$ python3 -q
>>> import numpy as np
>>> np.set_printoptions(precision=2, suppress=True, linewidth=160, legacy="1.25")
>>> X = np.loadtxt("run12.csv", delimiter=",")
>>> X
array([[-0.82, -1.12, -7.67, -5.47, -1.14,  2.83],
       [ 5.7 , -6.63,  2.62, -0.61, -0.61,  4.  ],
       [-1.68, -2.71,  5.05,  7.51,  2.8 , -0.3 ],
       [-0.83,  1.23, -3.8 ,  1.81,  8.55,  2.65],
       [-1.62, -6.03, -3.37,  5.95, -2.5 ,  2.82],
       [-7.67,  2.75,  0.29,  1.57, -5.54, -0.64],
       [-6.3 ,  4.12, -4.52, -0.86,  0.28, -4.69],
       [-6.16, -0.33, -1.25,  3.51,  1.14,  6.84],
       [-3.66,  5.77, -0.38, -1.45,  5.08,  5.01],
       [ 1.56,  0.17,  6.77,  4.78, -5.05,  1.84],
       [-2.92, -8.33,  2.42,  1.04,  2.2 , -3.22],
       [ 3.22, -0.91, -8.3 ,  2.28, -2.08, -3.23],
       [ 3.72,  2.22,  7.24,  0.76,  5.06, -1.64]])
>>> Ac = X - X.mean(axis=0)
>>> U, sv, Vh = np.linalg.svd(Ac, full_matrices=False)
>>> np.searchsorted(np.cumsum(sv ** 2) / (sv ** 2).sum(), 0.9) + 1
5
>>> np.round(Vh[0] * np.sign(Vh[0, np.abs(Vh[0]).argmax()]), 2) + 0
array([ 0.38, -0.37,  0.78,  0.33,  0.  ,  0.01])
>>> sv
array([19.55, 16.16, 14.67, 12.27, 11.33,  8.92])
>>> sv ** 2 / (sv ** 2).sum()
array([0.31, 0.21, 0.18, 0.12, 0.11, 0.07])
>>> np.abs(Vh[-1])
array([0.41, 0.41, 0.31, 0.75, 0.01, 0.04])
>>> np.linalg.matrix_rank(Ac)
6
>>> round(float((sv ** 2).sum() ** 2 / (sv ** 4).sum()), 2)
4.84
